$ python3 -q
>>> import numpy as np
>>> np.set_printoptions(precision=3, suppress=True, linewidth=100, sign=" ")
>>> M = np.load("m.npy")
>>> M
array([[-4.,  1., -4., -4.,  0., -3., -3., -2., -3., -1.,  0.,  1.],
       [ 0.,  4.,  3.,  2.,  1.,  3.,  0., -1., -2., -3., -1.,  0.],
       [-3.,  3., -5.,  2., -5.,  3.,  3., -3.,  0.,  0.,  1.,  3.],
       [ 0.,  4., -1.,  3.,  5.,  1., -2.,  1., -2., -1., -3.,  0.],
       [ 2.,  2.,  4., -5.,  4., -3.,  3., -3., -1.,  2., -3., -2.],
       [-3., -4.,  2.,  2., -3., -1.,  1.,  2.,  1.,  1., -2., -2.],
       [ 0.,  0.,  0.,  0.,  0.,  0., -5.,  4.,  5.,  5., -1.,  0.],
       [ 0.,  0.,  0.,  0.,  0.,  0., -1.,  4.,  1., -3., -5., -3.],
       [ 0.,  0.,  0.,  0.,  0.,  0., -5.,  2., -4.,  5.,  3., -2.],
       [ 0.,  0.,  0.,  0.,  0.,  0., -4.,  2., -4.,  4.,  4., -4.],
       [ 0.,  0.,  0.,  0.,  0.,  0., -1.,  4.,  1.,  2., -5.,  0.],
       [ 0.,  0.,  0.,  0.,  0.,  0.,  4.,  1.,  3., -5.,  5., -1.]])
>>> rng = np.random.default_rng(96)
>>> lab = rng.permutation(12)
>>> lab
array([  1,   3,  10,  11,   8,   2,   7,   9,   6,   5,   4,   0])
>>> M2 = M[lab][:, lab]
>>> np.trace(M2)
np.float64(-6.0)
>>> np.sort(np.abs(np.linalg.eigvals(M2)))
array([ 1.4  ,  2.449,  3.51 ,  4.234,  4.234,  6.631,  6.631,  6.783,  6.783,  6.904,  7.399,
        7.726])
